In [1]: import numpy as np

In [2]: np.set_printoptions(suppress=True, linewidth=100)

In [3]: rd = lambda a: np.round(a, 3) + 0

In [4]: arr = np.load("mat.npy")

In [5]: print(arr)
[[ 0  1 -2  0  0  0  2]
 [ 2  0  1 -2  0  0  0]
 [ 0  2  0  1 -2  0  0]
 [ 0  0  2  0  1 -2  0]
 [ 0  0  0  2  0  1 -2]
 [-2  0  0  0  2  0  1]
 [ 1 -2  0  0  0  2  0]]

In [6]: T = np.stack([arr, -2 * arr, arr[::-1]])

In [7]: np.linalg.matrix_rank(T.reshape(3, -1))
Out[7]: np.int64(2)

In [8]: (T @ arr.T).shape
Out[8]: (3, 7, 7)

In [9]: print(rd(np.linalg.det(T)))
[   281. -35968.   -281.]

In [10]: np.einsum("bij,cij->bc", T, T)
Out[10]: 
array([[  63, -126,    1],
       [-126,  252,   -2],
       [   1,   -2,   63]])

In [11]: T.sum(axis=0)
Out[11]: 
array([[ 1, -3,  2,  0,  0,  2, -2],
       [-4,  0, -1,  2,  2,  0,  1],
       [ 0, -2,  0,  1,  2,  1, -2],
       [ 0,  0,  0,  0,  0,  0,  0],
       [ 0,  2,  0, -1, -2, -1,  2],
       [ 4,  0,  1, -2, -2,  0, -1],
       [-1,  3, -2,  0,  0, -2,  2]])

In [12]: np.linalg.matrix_rank(T)
Out[12]: array([7, 7, 7])

In [13]: print(T.shape)
(3, 7, 7)

In [14]: rd(np.linalg.norm(T, axis=(1, 2)))
Out[14]: array([ 7.937, 15.875,  7.937])

In [15]: rng = np.random.default_rng(30817)

In [16]: labels = rng.permutation(7)

In [17]: print(labels)
[4 6 3 1 2 0 5]

In [18]: out = arr[labels][:, labels]

In [19]: out
Out[19]: 
array([[ 0, -2,  2,  0,  0,  0,  1],
       [ 0,  0,  0, -2,  0,  1,  2],
       [ 1,  0,  0,  0,  2,  0, -2],
       [ 0,  0, -2,  0,  1,  2,  0],
       [-2,  0,  1,  2,  0,  0,  0],
       [ 0,  2,  0,  1, -2,  0,  0],
       [ 2,  1,  0,  0,  0, -2,  0]])

In [20]: np.allclose(out, arr)
Out[20]: False

In [21]: rd(np.linalg.det(out)), rd(np.linalg.det(arr[labels]))
Out[21]: (np.float64(281.0), np.float64(281.0))

In [22]: np.diag(out)
Out[22]: array([0, 0, 0, 0, 0, 0, 0])

In [23]: W1 = np.array([[-3, 0, 1, -2],
    ...:     [-1, 0, 3, -1],
    ...:     [-3, 1, 2, 2],
    ...:     [0, 1, 0, 1],
    ...:     [-3, 0, 2, 2],
    ...:     [-3, -2, -2, 0],
    ...:     [2, 2, -1, -1]])

In [24]: beta = np.array([1, 0, 1, 0])

In [25]: act = np.maximum(out @ W1 + beta, 0)

In [26]: np.linalg.matrix_rank(act)
Out[26]: np.int64(4)

In [27]: act
Out[27]: 
array([[ 0,  4,  0,  5],
       [ 2,  0,  0,  0],
       [ 0,  0,  8,  4],
       [ 0,  0,  0,  0],
       [ 4,  3,  1,  8],
       [ 5,  1,  3,  0],
       [ 0,  4, 10,  0]])

In [28]: rd((act > 0).mean(axis=0))
Out[28]: array([0.429, 0.571, 0.571, 0.429])

In [29]: cent = np.array([[-2, -3, 2], [-1, 0, 3], [2, 0, 0], [-1, -1, -1]])

In [30]: act @ cent
Out[30]: 
array([[ -9,  -5,   7],
       [ -4,  -6,   4],
       [ 12,  -4,  -4],
       [  0,   0,   0],
       [-17, -20,   9],
       [ -5, -15,  13],
       [ 16,   0,  12]])

In [31]: W1 @ cent
Out[31]: 
array([[ 10,  11,  -4],
       [  9,   4,  -1],
       [  7,   7,  -5],
       [ -2,  -1,   2],
       [  8,   7,  -8],
       [  4,   9, -12],
       [ -7,  -5,  11]])

In [32]: (arr + arr.T) / 2
Out[32]: 
array([[ 0. ,  1.5, -1. ,  0. ,  0. , -1. ,  1.5],
       [ 1.5,  0. ,  1.5, -1. ,  0. ,  0. , -1. ],
       [-1. ,  1.5,  0. ,  1.5, -1. ,  0. ,  0. ],
       [ 0. , -1. ,  1.5,  0. ,  1.5, -1. ,  0. ],
       [ 0. ,  0. , -1. ,  1.5,  0. ,  1.5, -1. ],
       [-1. ,  0. ,  0. , -1. ,  1.5,  0. ,  1.5],
       [ 1.5, -1. ,  0. ,  0. , -1. ,  1.5,  0. ]])

In [33]: rd(np.sort(np.abs(np.linalg.eigvals(arr))))
Out[33]: array([1.   , 1.139, 1.139, 3.581, 3.581, 4.108, 4.108])

In [34]: np.allclose(arr @ arr.T, arr.T @ arr)
Out[34]: True

In [35]: (arr - arr.T) / 2
Out[35]: 
array([[ 0. , -0.5, -1. ,  0. ,  0. ,  1. ,  0.5],
       [ 0.5,  0. , -0.5, -1. ,  0. ,  0. ,  1. ],
       [ 1. ,  0.5,  0. , -0.5, -1. ,  0. ,  0. ],
       [ 0. ,  1. ,  0.5,  0. , -0.5, -1. ,  0. ],
       [ 0. ,  0. ,  1. ,  0.5,  0. , -0.5, -1. ],
       [-1. ,  0. ,  0. ,  1. ,  0.5,  0. , -0.5],
       [-0.5, -1. ,  0. ,  0. ,  1. ,  0.5,  0. ]])

In [36]: np.trace(arr)
Out[36]: np.int64(0)

In [37]: data = np.loadtxt("dump.csv", delimiter=",")

In [38]: rd(data)
Out[38]: 
array([[-0.447, -0.894],
       [-0.894,  0.447]])

In [39]: w, V = np.linalg.eig(data)

In [40]: rd(np.sort(np.linalg.eigvals(np.linalg.inv(data))))
Out[40]: array([-1.,  1.])

In [41]: rd(w)
Out[41]: array([-1.,  1.])

In [42]: rd(np.prod(w))
Out[42]: np.float64(-1.0)

In [43]: out = data / np.linalg.norm(data, axis=1, keepdims=True)

In [44]: cov = out @ out.T

In [45]: rd(np.degrees(np.arccos(np.clip(cov[0, 1], -1, 1))))
Out[45]: np.float64(90.0)

In [46]: np.argwhere(np.triu(np.abs(cov) > 0.95, 1))
Out[46]: array([], shape=(0, 2), dtype=int64)

In [47]: labels = rng.permutation(2)

In [48]: labels
Out[48]: array([1, 0])

In [49]: out = data[labels][:, labels]

In [50]: rd(np.trace(out))
Out[50]: np.float64(0.0)

In [51]: rd(np.linalg.det(out)), rd(np.linalg.det(data[labels]))
Out[51]: (np.float64(-1.0), np.float64(1.0))

In [52]: np.allclose(out, data)
Out[52]: False

In [53]: rd(np.diag(out))
Out[53]: array([ 0.447, -0.447])
